$ python -q
>>> import numpy as np
>>> import numpy.linalg as la
>>> np.set_printoptions(precision=2, suppress=True, linewidth=120)
>>> arr = np.loadtxt("out16.csv", delimiter=",")
>>> arr
array([[ 0., -3.,  0.,  0.,  0.],
       [ 0.,  0., -1.,  0.,  0.],
       [-3.,  0.,  0.,  0.,  0.],
       [ 0.,  0.,  0.,  0.,  1.],
       [ 0.,  0.,  0.,  0.,  0.]])
>>> # rows and columns are dependent
>>> np.allclose(arr[:-1].T @ la.lstsq(arr[:-1].T, arr[-1])[0], arr[-1])
True
>>> np.abs(np.diag(la.qr(arr)[1])) > 1e-9
array([ True,  True,  True, False, False])
>>> np.round(np.trace(la.pinv(arr) @ arr), 2)
np.float64(4.0)
>>> np.unique(arr.round(6), axis=0).shape
(5, 5)
>>> mat = np.array([[0, -5, -2, -5, 3, 5, 3, 5],
...     [0, 0, -4, -4, 4, -1, -5, 3],
...     [0, 0, 0, -4, -4, 3, 4, 0],
...     [0, 0, 0, 0, -1, -1, 4, 1],
...     [0, 0, 0, 0, 0, 0, -1, 2],
...     [0, 0, 0, 0, 0, 0, 1, -3],
...     [0, 0, 0, 0, 0, 0, 0, -5],
...     [0, 0, 0, 0, 0, 0, 0, 0]])
>>> f = np.array([1, 1])
>>> np.polyval(f, mat[1])
array([ 1,  1, -3, -3,  5,  0, -4,  4])
>>> np.correlate(mat[1], mat[7], "full")
array([0, 0, 0, 0, 0, 0, 0, 0, 0, 0, 0, 0, 0, 0, 0])
>>> vec = np.array([-1, -1, -3, 0, -2, -2, 2, -3])
>>> mat * vec
array([[  0,   5,   6,   0,  -6, -10,   6, -15],
       [  0,   0,  12,   0,  -8,   2, -10,  -9],
       [  0,   0,   0,   0,   8,  -6,   8,   0],
       [  0,   0,   0,   0,   2,   2,   8,  -3],
       [  0,   0,   0,   0,   0,   0,  -2,  -6],
       [  0,   0,   0,   0,   0,   0,   2,   9],
       [  0,   0,   0,   0,   0,   0,   0,  15],
       [  0,   0,   0,   0,   0,   0,   0,   0]])
>>> mat @ np.eye(8)[7]
array([ 5.,  3.,  0.,  1.,  2., -3., -5.,  0.])
>>> np.einsum("ij,j->i", mat, vec)
array([-14, -13,  10,   9,  -8,  11,  15,   0])
>>> mat @ vec
array([-14, -13,  10,   9,  -8,  11,  15,   0])
>>> left, sig, VT = la.svd(mat)
>>> sig.round(2) + 0
array([12.53, 10.29,  5.49,  4.41,  2.91,  0.24,  0.  ,  0.  ])
>>> other = left[:, :6] @ np.diag(sig[:6]) @ VT[:6]
>>> la.matrix_rank(mat, rtol=0.05)
np.int64(5)
>>> other.round(2) + 0
array([[ 0., -5., -2., -5.,  3.,  5.,  3.,  5.],
       [ 0.,  0., -4., -4.,  4., -1., -5.,  3.],
       [ 0.,  0.,  0., -4., -4.,  3.,  4.,  0.],
       [ 0.,  0.,  0.,  0., -1., -1.,  4.,  1.],
       [ 0.,  0.,  0.,  0.,  0.,  0., -1.,  2.],
       [ 0.,  0.,  0.,  0.,  0.,  0.,  1., -3.],
       [ 0.,  0.,  0.,  0.,  0.,  0.,  0., -5.],
       [ 0.,  0.,  0.,  0.,  0.,  0.,  0.,  0.]])
